In [1]: import numpy as np

In [2]: import numpy.linalg as la

In [3]: np.set_printoptions(suppress=True, linewidth=120)

In [4]: data = np.diag(np.array([7, -4, 2]))

In [5]: data
Out[5]: 
array([[ 7,  0,  0],
       [ 0, -4,  0],
       [ 0,  0,  2]])

In [6]: data.T @ data
Out[6]: 
array([[49,  0,  0],
       [ 0, 16,  0],
       [ 0,  0,  4]])

In [7]: np.round(la.pinv(data), 1)
Out[7]: 
array([[ 0.1,  0. ,  0. ],
       [ 0. , -0.2,  0. ],
       [ 0. ,  0. ,  0.5]])

In [8]: data @ data.T
Out[8]: 
array([[49,  0,  0],
       [ 0, 16,  0],
       [ 0,  0,  4]])

In [9]: M = np.load("run3.npy")

In [10]: M
Out[10]: 
array([[ -3,  -3,  -3,  -3,  -3,  -3,  -3],
       [ -3,  -6,  -6,  -6,  -6,  -6,  -6],
       [ -3,  -6,  -9,  -9,  -9,  -9,  -9],
       [ -3,  -6,  -9, -12, -12, -12, -12],
       [ -3,  -6,  -9, -12, -15, -15, -15],
       [ -3,  -6,  -9, -12, -15, -18, -18],
       [ -3,  -6,  -9, -12, -15, -18, -21]])

In [11]: # equal to its transpose

In [12]: Uu, sigma, vt = la.svd(M, full_matrices=False)

In [13]: print(np.round(vt @ vt.T, 1) + 0)
[[1. 0. 0. 0. 0. 0. 0.]
 [0. 1. 0. 0. 0. 0. 0.]
 [0. 0. 1. 0. 0. 0. 0.]
 [0. 0. 0. 1. 0. 0. 0.]
 [0. 0. 0. 0. 1. 0. 0.]
 [0. 0. 0. 0. 0. 1. 0.]
 [0. 0. 0. 0. 0. 0. 1.]]

In [14]: np.allclose(Uu * sigma @ vt, M)
Out[14]: True

In [15]: (sigma > 1e-8).sum()
Out[15]: np.int64(7)

In [16]: rng = np.random.default_rng(851665)

In [17]: lab = rng.permutation(7)

In [18]: lab
Out[18]: array([0, 4, 1, 5, 2, 3, 6])

In [19]: other = M[lab][:, lab]

In [20]: np.allclose(other, M)
Out[20]: False

In [21]: print(np.diag(other))
[ -3 -15  -6 -18  -9 -12 -21]

In [22]: print(other)
[[ -3  -3  -3  -3  -3  -3  -3]
 [ -3 -15  -6 -15  -9 -12 -15]
 [ -3  -6  -6  -6  -6  -6  -6]
 [ -3 -15  -6 -18  -9 -12 -18]
 [ -3  -9  -6  -9  -9  -9  -9]
 [ -3 -12  -6 -12  -9 -12 -12]
 [ -3 -15  -6 -18  -9 -12 -21]]

In [23]: np.trace(other)
Out[23]: np.int64(-84)

In [24]: np.all(la.eigvalsh(other) > 0)
Out[24]: np.False_

In [25]: round(la.eigvalsh(other).min(), 1)
Out[25]: np.float64(-68.6)

In [26]: print(data @ data)
[[49  0  0]
 [ 0 16  0]
 [ 0  0  4]]

In [27]: [int(la.matrix_rank(la.matrix_power(data, p))) for p in range(1, 4)]
Out[27]: [3, 3, 3]

In [28]: K = np.array([[-3, 0, -3, 0, -3, 0],
    ...:     [-2, 3, -2, 3, -2, 3],
    ...:     [2, -2, 2, -2, 2, -2],
    ...:     [-3, 0, -3, 0, -3, 0],
    ...:     [-2, 3, -2, 3, -2, 3],
    ...:     [2, -2, 2, -2, 2, -2]])

In [29]: la.matrix_rank(K, rtol=0.1)
Out[29]: np.int64(2)

In [30]: round(float(la.norm(K, 2) / la.norm(K)), 1)
Out[30]: 0.9

In [31]: np.argsort(-la.norm(K, axis=0).round(6), kind="stable")[:3]
Out[31]: array([0, 2, 4])
